In [1]: import numpy as np

In [2]: np.set_printoptions(precision=1, suppress=True, linewidth=160, legacy="1.25")

In [3]: rd = lambda a: np.round(a, 1) + 0

In [4]: X = np.array([[-3.8, 2.5, -4.9],
   ...:     [-2.7, 0.9, -2.5],
   ...:     [-4.0, 2.4, -5.8],
   ...:     [-0.1, -0.1, -0.2],
   ...:     [0.4, 0.1, -0.4],
   ...:     [-1.2, 0.3, -1.1],
   ...:     [-6.3, 4.0, -8.7],
   ...:     [-0.5, 0.3, -1.3],
   ...:     [4.0, -2.8, 5.7],
   ...:     [-1.7, 1.0, -2.8],
   ...:     [-0.3, 0.9, -1.4],
   ...:     [3.4, -1.8, 5.0]])

In [5]: [round(float(x), 1) for x in np.linalg.svd(X, compute_uv=False)[:3]]
Out[5]: [19.0, 1.3, 0.8]

In [6]: np.argsort(-np.linalg.norm(X, axis=0).round(6), kind="stable")[:3]
Out[6]: array([2, 0, 1])

In [7]: C2 = np.cov(X, rowvar=False)

In [8]: print(rd(np.corrcoef(X[:, 0], X[:, 1])[0, 1]))
-1.0

In [9]: np.argwhere(np.triu(np.abs(np.corrcoef(X.T)) > 0.8, 1))
Out[9]: 
array([[0, 1],
       [0, 2],
       [1, 2]])

In [10]: rd(np.corrcoef(X.T))
Out[10]: 
array([[ 1., -1.,  1.],
       [-1.,  1., -1.],
       [ 1., -1.,  1.]])

In [11]: hat = X @ np.linalg.solve(X.T @ X, X.T)

In [12]: np.allclose(hat @ hat, hat)
Out[12]: True

In [13]: rd(hat @ X[:, 0])
Out[13]: array([-3.8, -2.7, -4. , -0.1,  0.4, -1.2, -6.3, -0.5,  4. , -1.7, -0.3,  3.4])

In [14]: rd(np.diag(hat))
Out[14]: array([0.3, 0.4, 0.2, 0. , 0.2, 0.1, 0.4, 0.2, 0.3, 0.2, 0.3, 0.4])

In [15]: cen = X - X.mean(axis=0)

In [16]: V = np.linalg.svd(cen)[2][:1]

In [17]: out = cen - cen @ V.T @ V

In [18]: rd(np.linalg.norm(out) / np.linalg.norm(cen))
Out[18]: 0.1

In [19]: rd(np.cov(cen @ V.T, rowvar=False))
Out[19]: 28.4

In [20]: rd(out.std(axis=0))
Out[20]: array([0.3, 0.2, 0.2])
